$ python3 -q
>>> import numpy as np
>>> from numpy import linalg as LA
>>> np.set_printoptions(precision=1, suppress=True, linewidth=160, sign=" ")
>>> mat = np.loadtxt("x.csv", delimiter=",")
>>> print(mat)
[[ 0.2  0.1  0.7  0.6 -0.4]
 [ 0.9  0.2 -0.3 -0.1 -0.2]
 [-0.2  0.5 -0.4  0.7  0.4]
 [ 0.1 -0.7 -0.4  0.5 -0.3]
 [-0.4  0.4 -0.3 -0.1 -0.8]]
>>> theta = np.radians(45)
>>> Rm = np.eye(5)
>>> Rm[3, 3] = Rm[4, 4] = np.cos(theta)
>>> Rm[3, 4], Rm[4, 3] = -np.sin(theta), np.sin(theta)
>>> print(Rm)
[[ 1.   0.   0.   0.   0. ]
 [ 0.   1.   0.   0.   0. ]
 [ 0.   0.   1.   0.   0. ]
 [ 0.   0.   0.   0.7 -0.7]
 [ 0.   0.   0.   0.7  0.7]]
>>> M2 = mat @ Rm.T
>>> print(M2)
[[ 0.2  0.1  0.7  0.7  0.2]
 [ 0.9  0.2 -0.3  0.1 -0.2]
 [-0.2  0.5 -0.4  0.2  0.7]
 [ 0.1 -0.7 -0.4  0.5  0.1]
 [-0.4  0.4 -0.3  0.5 -0.7]]
>>> M = np.loadtxt("block2.csv", delimiter=",")
>>> print(M)
[[ 3.4 -3.7 -0.2]
 [ 3.1 -3.5 -1.8]
 [ 2.5 -2.2  3.7]
 [-1.8  1.3 -4.5]
 [ 1.5 -2.1 -4.3]
 [-3.   2.8 -2.9]
 [-2.9  3.4  2.3]
 [ 3.3 -3.6 -1.1]
 [ 2.  -2.6 -3.8]
 [-3.3  3.7  0.7]
 [ 2.4 -3.  -3.2]
 [-2.1  2.7  3.6]
 [ 2.9 -2.6  3.1]
 [ 2.7 -3.3 -2.6]
 [ 3.4 -3.6  0.7]]
>>> cent = M[[14, 12]].astype(float)
>>> for _ in range(7):
...     z = LA.norm(M[:, None] - cent, axis=-1).argmin(axis=1)
...     cent = np.array([M[z == j].mean(axis=0) for j in range(2)])
... 
>>> print(z)
[ 0  0  0  1  0  1  1  0  0  1  0  1  0  0  0]
>>> print(cent[1] - cent[0])
[-5.3  5.8  0.8]
>>> print(np.bincount(z))
[ 10   5]
>>> print(cent)
[[ 2.7 -3.  -1. ]
 [-2.6  2.8 -0.2]]
>>> rank = LA.matrix_rank(M)
>>> print(rank)
2
>>> ns = LA.svd(M)[2][rank:].T
>>> print(ns[:, 0] / ns[np.abs(ns[:, 0]).round(6).argmax(), 0])
[ 1.   0.9 -0.1]
>>> print(np.round(M @ ns, 1) + 0)
[[ 0.]
 [ 0.]
 [ 0.]
 [ 0.]
 [ 0.]
 [ 0.]
 [ 0.]
 [ 0.]
 [ 0.]
 [ 0.]
 [ 0.]
 [ 0.]
 [ 0.]
 [ 0.]
 [ 0.]]
>>> cen = M - M.mean(axis=0)
>>> left, sig, Vh = LA.svd(cen, full_matrices=False)
>>> print(Vh[0] * np.sign(Vh[0, np.abs(Vh[0]).argmax()]))
[-0.7  0.7  0.2]
>>> print(np.round((sig ** 2).sum() ** 2 / (sig ** 4).sum(), 1))
1.8
>>> print(LA.matrix_rank(cen))
2
>>> print(np.abs(left[:, 0]).argmax())
9
>>> print((np.sign(left[:, 0]) == np.sign(left[0, 0])).astype(int))
[ 1  1  1  0  1  0  0  1  1  0  1  0  1  1  1]
>>> r0 = np.array([5, 0, 7])
>>> print(np.correlate(M[10], M[13], "full"))
[-6.3 -0.1 24.7  2.3 -8.8]
>>> print(np.polyval(r0, M[10]))
[ 35.9  51.7  58.4]
>>> vec = np.array([4, -1, -1])
>>> print(M @ np.eye(3)[1])
[-3.7 -3.5 -2.2  1.3 -2.1  2.8  3.4 -3.6 -2.6  3.7 -3.   2.7 -2.6 -3.3 -3.6]
>>> print(M @ (2 * vec))
[ 35.   35.2  17.   -7.9  24.5 -23.5 -34.4  35.5  28.4 -35.4  31.6 -29.5  22.   33.7  33.2]
>>> print(M @ np.ones(3))
[-0.5 -2.2  4.1 -5.  -5.  -3.1  2.8 -1.5 -4.4  1.  -3.8  4.3  3.3 -3.1  0.5]
>>> vec @ M
Traceback (most recent call last):
  File "<python-input-39>", line 1, in <module>
    vec @ M
    ~~~~^~~
ValueError: matmul: Input operand 1 has a mismatch in its core dimension 0, with gufunc signature (n?,k),(k,m?)->(n?,m?) (size 15 is different from 3)
>>> print((M @ vec).argmax())
7
>>> m1 = np.array([[3.0, 2.0, 2.0, 0.0, 0.0, 0.0],
...     [2.0, 3.0, 2.0, 0.0, 0.0, 0.0],
...     [2.0, 2.0, 3.0, 0.0, 0.0, 0.0],
...     [0.0, 0.0, 0.0, 3.0, 2.0, 2.0],
...     [0.0, 0.0, 0.0, 2.0, 3.0, 2.0],
...     [0.0, 0.0, 0.0, 2.0, 2.0, 3.0]])
>>> low = LA.cholesky(m1)
>>> print(m1 / np.sqrt(np.outer(np.diag(m1), np.diag(m1))))
[[ 1.   0.7  0.7  0.   0.   0. ]
 [ 0.7  1.   0.7  0.   0.   0. ]
 [ 0.7  0.7  1.   0.   0.   0. ]
 [ 0.   0.   0.   1.   0.7  0.7]
 [ 0.   0.   0.   0.7  1.   0.7]
 [ 0.   0.   0.   0.7  0.7  1. ]]
>>> print(low)
[[ 1.7  0.   0.   0.   0.   0. ]
 [ 1.2  1.3  0.   0.   0.   0. ]
 [ 1.2  0.5  1.2  0.   0.   0. ]
 [ 0.   0.   0.   1.7  0.   0. ]
 [ 0.   0.   0.   1.2  1.3  0. ]
 [ 0.   0.   0.   1.2  0.5  1.2]]
>>> print(LA.eigvalsh(m1).min() > 0)
True
>>> print(round(np.prod(np.diag(low)) ** 2, 1), round(float(LA.det(m1)), 1))
49.0 49.0
>>> print(round(float(LA.det(m1)), 1))
49.0
>>> print(np.sort(LA.eigvals(m1).real))
[ 1.  1.  1.  1.  7.  7.]
>>> print((m1 != 0).astype(int))
[[ 1  1  1  0  0  0]
 [ 1  1  1  0  0  0]
 [ 1  1  1  0  0  0]
 [ 0  0  0  1  1  1]
 [ 0  0  0  1  1  1]
 [ 0  0  0  1  1  1]]
>>> print((LA.matrix_power((m1 != 0) + (m1.T != 0) + np.eye(6), 6) > 0).astype(int))
[[ 1  1  1  0  0  0]
 [ 1  1  1  0  0  0]
 [ 1  1  1  0  0  0]
 [ 0  0  0  1  1  1]
 [ 0  0  0  1  1  1]
 [ 0  0  0  1  1  1]]
>>> def softmax(z):
...     e = np.exp(z - z.max(axis=-1, keepdims=True))
...     return e / e.sum(axis=-1, keepdims=True)
... 
>>> print(softmax(m1).sum(axis=1))
[ 1.  1.  1.  1.  1.  1.]
>>> print(np.round(softmax(m1[5] + 4), 1) + 0)
[ 0.   0.   0.   0.2  0.2  0.5]
>>> S = m1 @ m1.T / np.sqrt(6)
>>> print(np.round(softmax(S)[5] @ m1, 1) + 0)
[ 0.   0.   0.   2.3  2.3  2.4]
>>> A = np.load("dump.npy")
>>> print(A.round(1) + 0)
[[ 3.5  1.   3.3  0.8 -0.8]
 [ 3.5  1.   3.3  0.7 -0.8]
 [-2.4 -2.9 -1.3  3.1  0.2]
 [ 2.7 -0.6  3.1  2.7 -0.8]
 [ 1.3 -1.8  2.1  3.9 -0.6]
 [-3.5 -0.9 -3.3 -0.8  0.8]
 [ 3.3  2.3  2.6 -1.5 -0.5]
 [ 3.5  1.9  2.9 -0.7 -0.6]
 [-2.6  0.7 -3.  -2.9  0.8]
 [-2.5  0.8 -3.  -3.   0.8]
 [-3.5 -1.8 -3.   0.5  0.7]
 [ 3.5  1.5  3.1  0.  -0.7]
 [ 0.8 -2.2  1.7  4.1 -0.5]
 [-3.1 -0.1 -3.3 -2.   0.8]
 [-2.9 -2.7 -2.   2.4  0.4]
 [-2.5 -2.8 -1.5  2.9  0.3]]
>>> left, sig, Vh = LA.svd(A)
>>> evecs = Vh[:(sig > 1e-8).sum()]
>>> rng = np.random.default_rng(283)
>>> vec = A[9] + 2 * A[14] + rng.integers(2) * np.eye(5)[0]
>>> print(vec)
[-8.3 -4.5 -6.9  1.8  1.5]
>>> print(np.round(evecs.T @ evecs, 1) + 0)
[[ 0.5  0.2  0.4  0.  -0.1]
 [ 0.2  0.3  0.1 -0.4  0. ]
 [ 0.4  0.1  0.4  0.2 -0.1]
 [ 0.  -0.4  0.2  0.7 -0.1]
 [-0.1  0.  -0.1 -0.1  0. ]]
>>> print(LA.matrix_rank(np.vstack([A, vec])))
2
>>> print(np.round(LA.norm(vec - evecs.T @ evecs @ vec), 1))
0.0
>>> print(softmax(A).sum(axis=1))
[ 1.  1.  1.  1.  1.  1.  1.  1.  1.  1.  1.  1.  1.  1.  1.  1.]
>>> S = A @ A.T / np.sqrt(5)
>>> print(softmax(S).round(6).argmax(axis=1))
[  0   1   2   3   4   5   6   7   8   9  10  11  12  13  14  15]
